In [1]: import numpy as np

In [2]: import numpy.linalg as la

In [3]: np.set_printoptions(precision=2, suppress=True, linewidth=160)

In [4]: def rd(a):
   ...:     return np.round(a, 2) + 0
   ...: 

In [5]: A = np.array([[2, -2, -2, 2], [0, 0, -2, 1], [2, 0, 0, 2]])

In [6]: A[:, 2] = 2 * A[:, 0]

In [7]: A
Out[7]: 
array([[ 2, -2,  4,  2],
       [ 0,  0,  0,  1],
       [ 2,  0,  4,  2]])

In [8]: A2 = np.array([[-1, -3, 2], [2, 2, 2]])

In [9]: cent = np.kron(A2, A)

In [10]: rd(la.norm(cent, 2)), rd(la.norm(A2, 2) * la.norm(A, 2))
Out[10]: (np.float64(29.33), np.float64(29.33))

In [11]: T = np.stack([A, -2 * A, A[::-1]])

In [12]: la.matrix_rank(T.reshape(3, -1))
Out[12]: np.int64(2)

In [13]: print(T.sum(axis=0))
[[ 0  2  0  0]
 [ 0  0  0  0]
 [ 0 -2  0  0]]

In [14]: (T @ A.T).shape
Out[14]: (3, 3, 3)

In [15]: r0 = np.array([3, 1])

In [16]: np.convolve(A[2], r0)
Out[16]: array([ 6,  2, 12, 10,  2])

In [17]: x = np.array([1, -1, 0, -3])

In [18]: a = np.maximum(A @ x, 0)

In [19]: print(rd(np.tanh(A @ x)))
[-0.96 -1.   -1.  ]

In [20]: np.maximum(A @ (3 * x), 0)
Out[20]: array([0, 0, 0])

In [21]: A * (a > 1e-9)[:, None]
Out[21]: 
array([[0, 0, 0, 0],
       [0, 0, 0, 0],
       [0, 0, 0, 0]])

In [22]: feats = np.loadtxt("dump.csv", delimiter=",")

In [23]: print(rd(feats))
[[ 0.74 -0.26 -0.62  0.09]
 [-0.26  0.74 -0.62  0.09]
 [-0.62 -0.62 -0.44  0.21]
 [ 0.09  0.09  0.21  0.97]]

In [24]: ev, vecs = la.eigh(feats)

In [25]: x = np.array([2, 1, -3, 1])

In [26]: rd(x @ feats @ x / (x @ x)), rd(ev[0]), rd(ev[-1])
Out[26]: (np.float64(0.67), np.float64(-1.0), np.float64(1.0))

In [27]: rd(x @ feats @ x)
Out[27]: np.float64(10.03)

In [28]: A @ A
ValueError: matmul: Input operand 1 has a mismatch in its core dimension 0, with gufunc signature (n?,k),(k,m?)->(n?,m?) (size 3 is different from 4)


In [29]: gram = A.T @ A

In [30]: np.allclose(gram, gram.T)
Out[30]: True

In [31]: rd(la.eigvalsh(gram)[::-1])
Out[31]: array([50.25,  1.93,  0.83,  0.  ])

In [32]: (A @ A.T).shape
Out[32]: (3, 3)

In [33]: np.trace(gram), (A ** 2).sum()
Out[33]: (np.int64(53), np.int64(53))

In [34]: K = np.load("arr.npy")

In [35]: rd(K)
Out[35]: 
array([[-1.  , -0.05, -0.03],
       [ 0.05, -0.86, -0.5 ],
       [ 0.  , -0.51,  0.86]])

In [36]: rng = np.random.default_rng(864)

In [37]: idx = rng.permutation(3)

In [38]: idx
Out[38]: array([0, 2, 1])

In [39]: A2 = K[idx][:, idx]

In [40]: rd(A2)
Out[40]: 
array([[-1.  , -0.03, -0.05],
       [ 0.  ,  0.86, -0.51],
       [ 0.05, -0.5 , -0.86]])

In [41]: print(rd(np.trace(A2)))
-1.0

In [42]: rd(la.det(A2)), rd(la.det(K[idx]))
Out[42]: (np.float64(1.0), np.float64(-1.0))

In [43]: Uu, sv, Vt = la.svd(K, full_matrices=False)

In [44]: np.allclose(Uu * sv @ Vt, K)
Out[44]: True

In [45]: print((sv > 1e-8).sum())
3

In [46]: rd(np.sqrt((sv ** 2).sum())), rd(la.norm(K))
Out[46]: (np.float64(1.73), np.float64(1.73))

In [47]: rd(np.cumsum(sv ** 2) / np.sum(sv ** 2))
Out[47]: array([0.33, 0.67, 1.  ])

In [48]: print(rd(Uu.T @ K @ Vt.T))
[[1. 0. 0.]
 [0. 1. 0.]
 [0. 0. 1.]]

In [49]: rd(sv)
Out[49]: array([1., 1., 1.])

In [50]: rd(sv / sv[0])
Out[50]: array([1., 1., 1.])

In [51]: data = np.load("m.npy")

In [52]: data
Out[52]: 
array([[ 2.61, -1.09,  1.58],
       [ 1.93, -0.45,  2.46],
       [ 2.15, -1.29,  1.54],
       [ 1.68, -0.73,  2.07],
       [ 1.73, -1.31,  1.82],
       [-0.16, -0.76, -0.46],
       [-0.72, -0.72, -0.24],
       [-0.4 , -1.44,  0.36],
       [-0.02, -0.84,  0.07],
       [ 0.06, -1.08,  0.2 ],
       [-0.23,  0.25, -1.11],
       [-0.05,  1.1 , -0.75],
       [-0.03,  0.95, -1.07],
       [ 0.1 ,  0.8 , -1.11],
       [-0.19,  1.14, -1.06]])

In [53]: Q, vecs = la.qr(data[:, :2])[0], la.qr(data[:, 2:])[0]

In [54]: sv = la.svd(Q.T @ vecs, compute_uv=False)

In [55]: (sv > 0.9).sum()
Out[55]: np.int64(0)

In [56]: rd(la.norm(Q @ Q.T - vecs @ vecs.T, 2))
Out[56]: np.float64(1.0)

In [57]: def softmax(z):
    ...:     e = np.exp(z - z.max(axis=-1, keepdims=True))
    ...:     return e / e.sum(axis=-1, keepdims=True)
    ...: 

In [58]: print(rd(softmax(10 * data[9])))
[0.2 0.  0.8]

In [59]: rd(softmax(data[9] + 3))
Out[59]: array([0.4 , 0.13, 0.47])

In [60]: S = data @ data.T / np.sqrt(3)

In [61]: print(softmax(S).round(6).argmax(axis=1))
[ 0  1  0  1  0  7  7  7  7  4 14 14 14 14 14]

In [62]: rd(softmax(S)[9] @ data)
Out[62]: array([ 0.94, -0.83,  0.85])
